>>> import numpy as np
>>> import numpy.linalg as la
>>> np.set_printoptions(precision=3, suppress=True, linewidth=140, legacy="1.25")
>>> basis = np.array([[6, 6, -5, 4, 7, -7, -1, 8, -5],
...     [-1, 2, -9, 1, 8, -8, -5, -7, 8],
...     [7, 9, 3, -7, -5, -7, -9, 0, -7],
...     [-5, -2, 9, -1, 9, 7, -9, -5, 9],
...     [-6, 0, -5, 5, -1, -1, 2, 2, 5],
...     [-2, 2, 0, -7, 6, 8, -2, -4, 5],
...     [8, 2, 1, 5, 3, -5, -5, 4, -3],
...     [0, 1, 7, 6, 0, 1, 8, -3, -1],
...     [-2, 4, -8, 7, 7, 9, -9, -4, 7]])
>>> rng = np.random.default_rng(3949)
>>> feats = (rng.random((13, 9)) < 0.25) @ basis
>>> feats
array([[  0,   0,   0,   0,   0,   0,   0,   0,   0],
       [ -2,   4,  -8,   7,   7,   9,  -9,  -4,   7],
       [ -5,   9,  -2,  -2,  11,  -9, -21, -10,  15],
       [ -9,   4, -14,  -1,  13,  -1,  -5,  -9,  18],
       [  5,  11,   3, -14,   1,   1, -11,  -4,  -2],
       [ -1,   2,  -9,   1,   8,  -8,  -5,  -7,   8],
       [ -4,   7,   7,  -3,   3,  -1, -16,  -3,   7],
       [ -6,   0,  -5,   5,  -1,  -1,   2,   2,   5],
       [ -3,   1,  12,  15,  11,   2,  -4,  -2,  10],
       [ -9,   4,   1,  -1,  22,  24, -20, -13,  21],
       [  7,  10,  10,  -1,  -5,  -6,  -1,  -3,  -8],
       [ 13,  15,  -2,  -3,   2, -14, -10,   8, -12],
       [ -9,   6, -22,  13,  14,   0, -12,  -9,  20]])
>>> A2 = np.c_[feats[:, :8] @ np.array([[2, 0, 1, 2, 1, 2, 0, 1],
...     [1, 2, 2, 0, 1, 0, 3, 3],
...     [2, 1, 0, 1, 2, 2, 2, 2],
...     [3, 3, 1, 3, 0, 1, 2, 0],
...     [0, 1, 0, 2, 2, 1, 1, 1],
...     [1, 3, 0, 1, 0, 0, 0, 0],
...     [0, 1, 1, 0, 1, 2, 0, 3],
...     [3, 1, 0, 3, 0, 0, 2, 2]]), np.array([2, 0, 0, 1, 1, 2, 2, 1, 2, 2, 2, 0, 1])]
>>> A2
array([[  0,   0,   0,   0,   0,   0,   0,   0,   2],
       [  2,  42,   4,  20,  -9, -24,   9, -34,   0],
       [-50, -37, -10, -35,   1, -47,  10, -54,   0],
       [-73, -13,  -7, -37, -12, -44, -23, -45,   1],
       [-26, -28,   2, -38,  13, -19,   4,   4,   1],
       [-44, -30,  -1, -21,  -6, -21, -16, -34,   2],
       [ -6,  -7,  -9, -14,   7, -26,  26, -20,   2],
       [ -2,  10,   1,   1, -16, -14,   3,  -7,   1],
       [ 60,  70,  10,  69,  40,  36,  64,  19,   2],
       [-30,  67, -22,   9,  21, -35,   8, -59,   2],
       [ 26,   0,  25,  -4,  26,  26,  37,  43,   2],
       [ 38, -23,  30,  29,  18,   1,  53,  42,   0],
       [-44,  22,   4,   0, -31, -59,  -4, -75,   1]])
>>> np.round(la.lstsq(feats, A2[:, 0])[0], 3) + 0
array([2., 1., 2., 3., 0., 1., 0., 3., 0.])
>>> np.round(la.norm(A2 - feats @ la.lstsq(feats, A2)[0], axis=0), 3) + 0
array([0.   , 0.   , 0.   , 0.   , 0.   , 0.   , 0.   , 0.   , 3.224])
>>> la.matrix_rank(np.c_[feats, A2])
10
